% python3 -q
>>> import numpy as np
>>> from numpy import linalg as LA
>>> np.set_printoptions(precision=2, suppress=True, linewidth=200, sign=" ")
>>> tidy = lambda a: np.round(a, 2) + 0
>>> W0 = np.load("data.npy")
>>> W0
array([[ -5.89,   3.9 ,   3.89,  -8.  ,   0.09,   3.08],
       [ -0.01,   2.97,  -3.05,  -2.92,  -6.03,   6.03],
       [-12.01,  -0.99,  11.14, -17.99,  -1.98,   7.95],
       [ -2.95,   1.04,   4.13,  -3.82,   4.02,  -1.02],
       [ -6.07,   2.99,   7.06,  -8.95,   5.98,  -0.1 ],
       [ -6.08,   0.93,   4.88,  -2.75,   2.11,  -2.08],
       [ -2.82,  -1.96,   3.02, -14.1 ,  -5.95,  12.05]])
>>> tidy(LA.norm(W0, 2) / LA.norm(W0))
np.float64(0.88)
>>> [round(float(x), 2) for x in LA.svd(W0, compute_uv=False)[:3]]
[35.76, 17.52, 6.2]
>>> def softmax(z):
...     e = np.exp(z - z.max(axis=-1, keepdims=True))
...     return e / e.sum(axis=-1, keepdims=True)
... 
>>> tidy(softmax(10 * W0[3]))
array([ 0.  ,  0.  ,  0.75,  0.  ,  0.25,  0.  ])
>>> tidy(softmax(W0[3]))
array([ 0.  ,  0.02,  0.51,  0.  ,  0.46,  0.  ])
>>> att = W0 @ W0.T / np.sqrt(6)
>>> tidy(softmax(att))
array([[ 0.,  0.,  1.,  0.,  0.,  0.,  0.],
       [ 0.,  0.,  0.,  0.,  0.,  0.,  1.],
       [ 0.,  0.,  1.,  0.,  0.,  0.,  0.],
       [ 0.,  0.,  1.,  0.,  0.,  0.,  0.],
       [ 0.,  0.,  1.,  0.,  0.,  0.,  0.],
       [ 0.,  0.,  1.,  0.,  0.,  0.,  0.],
       [ 0.,  0.,  1.,  0.,  0.,  0.,  0.]])
>>> softmax(att).round(6).argmax(axis=1)
array([ 2,  6,  2,  2,  2,  2,  2])
>>> tidy(softmax(att)[3] @ W0)
array([-12.01,  -0.99,  11.14, -17.99,  -1.98,   7.95])
